% ipython --no-banner

In [1]: import numpy as np

In [2]: np.set_printoptions(precision=1, suppress=True, linewidth=200, legacy="1.25")

In [3]: m1 = np.loadtxt("out14.csv", delimiter=",")

In [4]: m1
Out[4]: 
array([[-0.2, -0.6, -4. ],
       [ 3.1, -2.6,  0.2],
       [-2.6, -3. ,  0.5]])

In [5]: hat = np.triu(np.array([[-1, -1, -1], [1, -1, 1], [-2, -1, -2]]), 1) + np.eye(3)

In [6]: out = hat @ m1 @ np.linalg.inv(hat)

In [7]: np.poly(out)
Out[7]: array([  1. ,   2.2,  -8.7, -64. ])

In [8]: round(np.trace(out), 1), round(np.trace(m1), 1)
Out[8]: (-2.2, -2.2)

In [9]: cov = m1.T @ m1

In [10]: cov.round(1) + 0
Out[10]: 
array([[16.,  0.,  0.],
       [ 0., 16.,  0.],
       [ 0.,  0., 16.]])

In [11]: np.allclose(cov, cov.T)
Out[11]: True

In [12]: np.diag(cov)
Out[12]: array([16., 16., 16.])

In [13]: np.linalg.matrix_rank(cov)
Out[13]: 3

In [14]: data = np.load("arr.npy")

In [15]: data
Out[15]: 
array([[ 3.,  2.,  0.,  0.,  3.,  0.],
       [ 3.,  0.,  2.,  2.,  1.,  0.],
       [ 2.,  2.,  2.,  3.,  3.,  0.],
       [ 0.,  3.,  0.,  1.,  2.,  0.],
       [ 1.,  1.,  1.,  1.,  3.,  0.],
       [ 0.,  0.,  0.,  0.,  0., -6.]])

In [16]: Q, vecs = np.linalg.qr(data[:, :3])[0], np.linalg.qr(data[:, 3:])[0]

In [17]: sv = np.linalg.svd(Q.T @ vecs, compute_uv=False)

In [18]: np.degrees(np.arccos(sv.clip(0, 1)))
Out[18]: array([ 2.8, 34.7, 90. ])

In [19]: (sv > 0.9).sum()
Out[19]: 1

In [20]: vec = np.array([2, 6, 7, 5, 6, 9])

In [21]: np.sign((data @ vec).round(6))
Out[21]: array([ 1.,  1.,  1.,  1.,  1., -1.])

In [22]: (data * vec).sum(axis=1)
Out[22]: array([ 36.,  36.,  63.,  35.,  38., -54.])

In [23]: np.einsum("ij,j->i", data, vec)
Out[23]: array([ 36.,  36.,  63.,  35.,  38., -54.])

In [24]: data @ np.eye(6)[2]
Out[24]: array([0., 2., 2., 0., 1., 0.])

In [25]: data * vec
Out[25]: 
array([[  6.,  12.,   0.,   0.,  18.,   0.],
       [  6.,   0.,  14.,  10.,   6.,   0.],
       [  4.,  12.,  14.,  15.,  18.,   0.],
       [  0.,  18.,   0.,   5.,  12.,   0.],
       [  2.,   6.,   7.,   5.,  18.,   0.],
       [  0.,   0.,   0.,   0.,   0., -54.]])

In [26]: data @ data
Out[26]: 
array([[18.,  9.,  7.,  7., 20.,  0.],
       [14., 17.,  5.,  9., 22.,  0.],
       [19., 20., 11., 16., 29.,  0.],
       [11.,  5.,  8.,  9., 11.,  0.],
       [11., 10.,  7.,  9., 18.,  0.],
       [ 0.,  0.,  0.,  0.,  0., 36.]])

In [27]: np.sort(np.abs(np.linalg.eigvals(data)))
Out[27]: array([0.2, 1.9, 1.9, 2.2, 6. , 7.9])

In [28]: np.trace(data)
Out[28]: 3.0

In [29]: assert data == data.T
---------------------------------------------------------------------------
ValueError                                Traceback (most recent call last)
Cell In[29], line 1
----> 1 assert data == data.T

ValueError: The truth value of an array with more than one element is ambiguous. Use a.any() or a.all()

In [30]: X = np.load("layer0.npy")

In [31]: X
Out[31]: 
array([[ 1, -4,  0,  0,  0,  0],
       [ 1,  4,  0,  0,  0,  0],
       [-2,  1,  0,  0,  0,  0],
       [ 0,  0,  1, -4,  0,  0],
       [ 0,  0,  1,  4,  0,  0],
       [ 0,  0, -2,  1,  0,  0],
       [ 0,  0,  0,  0,  1, -4],
       [ 0,  0,  0,  0,  1,  4],
       [ 0,  0,  0,  0, -2,  1]])

In [32]: Q, vecs = np.linalg.qr(X[:, :4])[0], np.linalg.qr(X[:, 4:])[0]

In [33]: sv = np.linalg.svd(Q.T @ vecs, compute_uv=False)

In [34]: (sv > 0.9).sum()
Out[34]: 0

In [35]: sv.round(1) + 0
Out[35]: array([0., 0.])

In [36]: vec = np.array([2, 3, 1, 0, 2, 0])

In [37]: y = X @ vec

In [38]: np.round(np.linalg.pinv(X) @ X, 1) + 0
Out[38]: 
array([[1., 0., 0., 0., 0., 0.],
       [0., 1., 0., 0., 0., 0.],
       [0., 0., 1., 0., 0., 0.],
       [0., 0., 0., 1., 0., 0.],
       [0., 0., 0., 0., 1., 0.],
       [0., 0., 0., 0., 0., 1.]])

In [39]: try:
    ...:     np.linalg.solve(X, y)
    ...: except np.linalg.LinAlgError as e:
    ...:     print(e)
    ...: 
Last 2 dimensions of the array must be square

In [40]: y
Out[40]: array([-10,  14,  -1,   1,   1,  -2,   2,   2,  -4])

In [41]: rng = np.random.default_rng(7)

In [42]: y = y + 0.3 * rng.normal(size=9)

In [43]: y
Out[43]: array([-10. ,  14.1,  -1.1,   0.7,   0.9,  -2.3,   2. ,   2.4,  -4.1])

In [44]: c, *_ = np.linalg.lstsq(X, y)

In [45]: [round(float(np.linalg.norm(np.linalg.solve(X.T @ X + lam * np.eye(6), X.T @ y))), 2) for lam in (0, 1, 10, 100)]
Out[45]: [4.35, 3.94, 2.51, 0.73]

In [46]: c.round(1) + 0
Out[46]: array([2. , 3. , 1. , 0. , 2.1, 0.1])

In [47]: np.round(X.T @ (y - X @ c), 1) + 0
Out[47]: array([0., 0., 0., 0., 0., 0.])

In [48]: out = np.array([[2, 0], [1, 1], [2, 1], [-1, -1], [0, 1], [1, -2]])

In [49]: np.linalg.matrix_rank(np.vstack([X, out.T]))
Out[49]: 6

In [50]: np.einsum("ij->j", X)
Out[50]: array([0, 1, 0, 1, 0, 1])

In [51]: np.einsum("ij,ij->i", X, X)
Out[51]: array([17, 17,  5, 17, 17,  5, 17, 17,  5])

In [52]: np.einsum("ik,kj->ji", X, out)
Out[52]: 
array([[-2,  6, -3,  6, -2, -5, -4,  4,  1],
       [-4,  4,  1,  5, -3, -3,  9, -7, -4]])

In [53]: mat = np.loadtxt("m.csv", delimiter=",")

In [54]: mat
Out[54]: 
array([[-12.,   3.,   5., -11.,   6.],
       [ -8.,   1.,   9.,  -7.,  12.],
       [-10.,   2.,  10., -10.,  12.],
       [-15.,   3.,   6., -12.,   9.],
       [ -8.,   1.,  12.,  -8.,  15.],
       [ -2.,   1.,   7.,  -5.,   6.]])

In [55]: vec = np.array([3, 2, 0, -1, -3])

In [56]: h1 = np.maximum(mat @ vec, 0)

In [57]: np.maximum(mat @ vec, 0) - np.maximum(-mat @ vec, 0)
Out[57]: array([-37., -51., -52., -54., -59., -17.])

In [58]: mat.T @ h1
Out[58]: array([0., 0., 0., 0., 0.])

In [59]: r0, r1 = mat[4], mat[0]

In [60]: r0 @ r1
Out[60]: 337.0

In [61]: r0 @ r0
Out[61]: 498.0

In [62]: p = (r0 @ r1) / (r0 @ r0) * r0

In [63]: round(float(np.linalg.norm(r0 + r1) ** 2 + np.linalg.norm(r0 - r1) ** 2), 1)
Out[63]: 1666.0

In [64]: np.outer(r0, r1)
Out[64]: 
array([[  96.,  -24.,  -40.,   88.,  -48.],
       [ -12.,    3.,    5.,  -11.,    6.],
       [-144.,   36.,   60., -132.,   72.],
       [  96.,  -24.,  -40.,   88.,  -48.],
       [-180.,   45.,   75., -165.,   90.]])

In [65]: p
Out[65]: array([-5.4,  0.7,  8.1, -5.4, 10.2])

In [66]: r1 - p
Out[66]: array([-6.6,  2.3, -3.1, -5.6, -4.2])

In [67]: np.linalg.matrix_rank(np.outer(r0, r1))
Out[67]: 1

In [68]: round(float((r1 - p) @ r0), 1)
Out[68]: 0.0

In [69]: rank = np.linalg.matrix_rank(mat)

In [70]: rank
Out[70]: 3

In [71]: ns = np.linalg.svd(mat)[2][rank:].T

In [72]: np.round(ns @ ns.T, 1) + 0
Out[72]: 
array([[ 0.2,  0. , -0.3, -0.2,  0.2],
       [ 0. ,  0.9, -0.1,  0.3,  0.1],
       [-0.3, -0.1,  0.4,  0.3, -0.3],
       [-0.2,  0.3,  0.3,  0.3, -0.2],
       [ 0.2,  0.1, -0.3, -0.2,  0.2]])

In [73]: [int(np.linalg.matrix_rank(np.delete(mat, i, axis=0))) for i in range(6)]
Out[73]: [3, 3, 3, 3, 3, 3]

In [74]: ns.shape
Out[74]: (5, 2)

In [75]: np.round(mat @ ns, 1) + 0
Out[75]: 
array([[0., 0.],
       [0., 0.],
       [0., 0.],
       [0., 0.],
       [0., 0.],
       [0., 0.]])

In [76]: cov = mat.T @ mat

In [77]: cov
Out[77]: 
array([[ 601., -119., -432.,  542., -555.],
       [-119.,   25.,   81., -109.,  102.],
       [-432.,   81.,  435., -421.,  534.],
       [ 542., -109., -421.,  503., -528.],
       [-555.,  102.,  534., -528.,  666.]])

In [78]: np.diag(cov)
Out[78]: array([601.,  25., 435., 503., 666.])

In [79]: np.allclose(cov, cov.T)
Out[79]: True

In [80]: np.trace(cov), (mat ** 2).sum()
Out[80]: (2230.0, 2230.0)

In [81]: np.round(np.linalg.eigvalsh(cov)[::-1], 1) + 0
Out[81]: array([2091.9,  128.9,    9.2,    0. ,    0. ])

In [82]: [round(float(x), 1) for x in np.linalg.svd(mat, compute_uv=False)[:3]]
Out[82]: [45.7, 11.4, 3.0]

In [83]: np.linalg.cond(mat) > 100
Out[83]: True

In [84]: np.linalg.matrix_rank(mat, rtol=0.1)
Out[84]: 2

In [85]: arr = np.load("test8.npy")

In [86]: arr
Out[86]: 
array([[ 5., -4.,  3., -2.,  2.,  3.],
       [-3., -2.,  1.,  4., -1.,  1.],
       [ 2.,  4., -5., -4., -2.,  2.],
       [ 3.,  3., -2., -5., -1.,  2.],
       [ 0.,  0.,  0.,  0.,  2.,  0.],
       [ 0.,  0.,  0.,  0.,  3.,  0.]])

In [87]: cov = arr.T @ arr

In [88]: np.trace(cov), (arr ** 2).sum()
Out[88]: (233.0, 233.0)

In [89]: np.diag(cov)
Out[89]: array([47., 45., 39., 61., 23., 18.])

In [90]: np.round(np.linalg.eigvalsh(cov)[::-1], 1) + 0
Out[90]: array([135.8,  73.9,  15.8,   6.4,   1.1,   0. ])

In [91]: np.linalg.matrix_rank(cov)
Out[91]: 5

In [92]: np.allclose(cov, cov.T)
Out[92]: True

In [93]: (arr @ arr.T).shape
Out[93]: (6, 6)

In [94]: vec = np.array([-2, 2, 1, 0, 0, -1])

In [95]: (arr @ vec).argmax()
Out[95]: 1

In [96]: np.sign((arr @ vec).round(6))
Out[96]: array([-1.,  1., -1., -1.,  0.,  0.])

In [97]: np.einsum("ij,j->i", arr, vec)
Out[97]: array([-18.,   2.,  -3.,  -4.,   0.,   0.])

In [98]: arr @ np.ones(6)
Out[98]: array([ 7.,  0., -3.,  0.,  2.,  3.])

In [99]: Uu, sv, Vt = np.linalg.svd(arr)

In [100]: sv.round(1) + 0
Out[100]: array([11.7,  8.6,  4. ,  2.5,  1.1,  0. ])

In [101]: np.argmax(sv[:-1] / (sv[1:] + 1e-6)) + 1
Out[101]: 5

In [102]: out = Uu[:, :5] @ np.diag(sv[:5]) @ Vt[:5]

In [103]: np.linalg.matrix_rank(arr, rtol=0.05)
Out[103]: 5

In [104]: np.round(np.linalg.norm(arr - out, 2), 1), round(float(sv[5]), 1)
Out[104]: (0.0, 0.0)

In [105]: out.round(1) + 0
Out[105]: 
array([[ 5., -4.,  3., -2.,  2.,  3.],
       [-3., -2.,  1.,  4., -1.,  1.],
       [ 2.,  4., -5., -4., -2.,  2.],
       [ 3.,  3., -2., -5., -1.,  2.],
       [ 0.,  0.,  0.,  0.,  2.,  0.],
       [ 0.,  0.,  0.,  0.,  3.,  0.]])

In [106]: np.linalg.matrix_rank(out)
Out[106]: 5

In [107]: round(float(np.linalg.norm(arr - out) / np.linalg.norm(arr)), 1)
Out[107]: 0.0

In [108]: A = np.loadtxt("w.csv", delimiter=",")

In [109]: A
Out[109]: 
array([[0., 1., 0., 0.],
       [1., 0., 0., 1.],
       [0., 0., 0., 1.],
       [0., 1., 1., 0.]])

In [110]: r0 = np.array([0, -5, 5, -1])

In [111]: out = A + np.outer(r0, np.eye(4)[3])

In [112]: np.linalg.matrix_rank(out - A)
Out[112]: 1

In [113]: round(float(np.linalg.det(out) / np.linalg.det(A)), 1), round(1 + np.linalg.solve(A, r0)[3], 1)
Out[113]: (6.0, 6.0)

In [114]: vec = np.array([-5, 3, 1, 1])

In [115]: y = A @ vec

In [116]: c, lr = np.zeros(4), 1 / np.linalg.norm(A, 2) ** 2

In [117]: for i in range(150):
     ...:     c -= lr * A.T @ (A @ c - y)
     ...:     if i % 50 == 0: print(i, round(np.linalg.norm(A @ c - y), 1))
     ...: 
0 2.6
50 0.0
100 0.0

In [118]: c
Out[118]: array([-5.,  3.,  1.,  1.])

In [119]: round(float(np.linalg.cond(A)), 1)
Out[119]: 2.6

In [120]: np.argwhere(np.triu(A))
Out[120]: 
array([[0, 1],
       [1, 3],
       [2, 3]])

In [121]: A.sum(axis=0)
Out[121]: array([1., 2., 1., 2.])

In [122]: low = np.diag(A.sum(axis=1)) - A

In [123]: np.linalg.matrix_rank(low)
Out[123]: 3

In [124]: low
Out[124]: 
array([[ 1., -1.,  0.,  0.],
       [-1.,  2.,  0., -1.],
       [ 0.,  0.,  1., -1.],
       [ 0., -1., -1.,  2.]])

In [125]: (np.linalg.eigvalsh(low) < 1e-8).sum()
Out[125]: 1

In [126]: low @ np.ones(4)
Out[126]: array([0., 0., 0., 0.])

In [127]: np.round(np.linalg.eigvalsh(low), 1) + 0
Out[127]: array([0. , 0.6, 2. , 3.4])
